% python3 -q
>>> import numpy as np
>>> np.set_printoptions(precision=3, suppress=True, linewidth=100)
>>> def rd(a):
...     return np.round(a, 3) + 0
... 
>>> other = np.array([[0, -3], [-4, -2]])
>>> data = np.kron(np.eye(2, dtype=int), other)
>>> data
array([[ 0, -3,  0,  0],
       [-4, -2,  0,  0],
       [ 0,  0,  0, -3],
       [ 0,  0, -4, -2]])
>>> blk = np.stack([data, -1 * data, data[::-1]])
>>> np.einsum("bij,cij->bc", blk, blk)
array([[ 58, -58,   0],
       [-58,  58,   0],
       [  0,   0,  58]])
>>> (blk @ data.T).shape
(3, 4, 4)
>>> rd(np.linalg.norm(blk, axis=(1, 2)))
array([7.616, 7.616, 7.616])
>>> np.linalg.matrix_rank(blk.reshape(3, -1))
np.int64(2)
>>> A = np.array([[1, -1, 1], [1, 0, 0], [1, 1, 1], [1, 2, 4], [1, 3, 9], [1, 4, 16]])
>>> proj = A @ np.linalg.solve(A.T @ A, A.T)
>>> rd((np.eye(6) - proj) @ A)
array([[0., 0., 0.],
       [0., 0., 0.],
       [0., 0., 0.],
       [0., 0., 0.],
       [0., 0., 0.],
       [0., 0., 0.]])
>>> rd(np.trace(proj))
np.float64(3.0)
>>> rd(proj @ A[:, 2])
array([ 1.,  0.,  1.,  4.,  9., 16.])
>>> rd(np.diag(proj))
array([0.821, 0.307, 0.371, 0.371, 0.307, 0.821])
>>> other = A / np.sqrt((A ** 2).mean(axis=1, keepdims=True))
>>> rd(np.linalg.norm(other, axis=1))
array([1.732, 1.732, 1.732, 1.732, 1.732, 1.732])
>>> np.linalg.matrix_rank(other) == np.linalg.matrix_rank(A)
np.True_
>>> M = np.loadtxt("mat.csv", delimiter=",")
>>> M
array([[1.   , 0.2  , 0.04 , 0.008],
       [0.2  , 1.   , 0.2  , 0.04 ],
       [0.04 , 0.2  , 1.   , 0.2  ],
       [0.008, 0.04 , 0.2  , 1.   ]])
>>> vec = np.ones(4)
>>> for _ in range(6):
...     vec = M @ vec
...     vec /= np.linalg.norm(vec)
...     print(round(vec @ M @ vec, 3))
... 
1.355
1.36
1.361
1.362
1.362
1.362
>>> rd(np.linalg.eigvalsh(M)[-1])
np.float64(1.362)
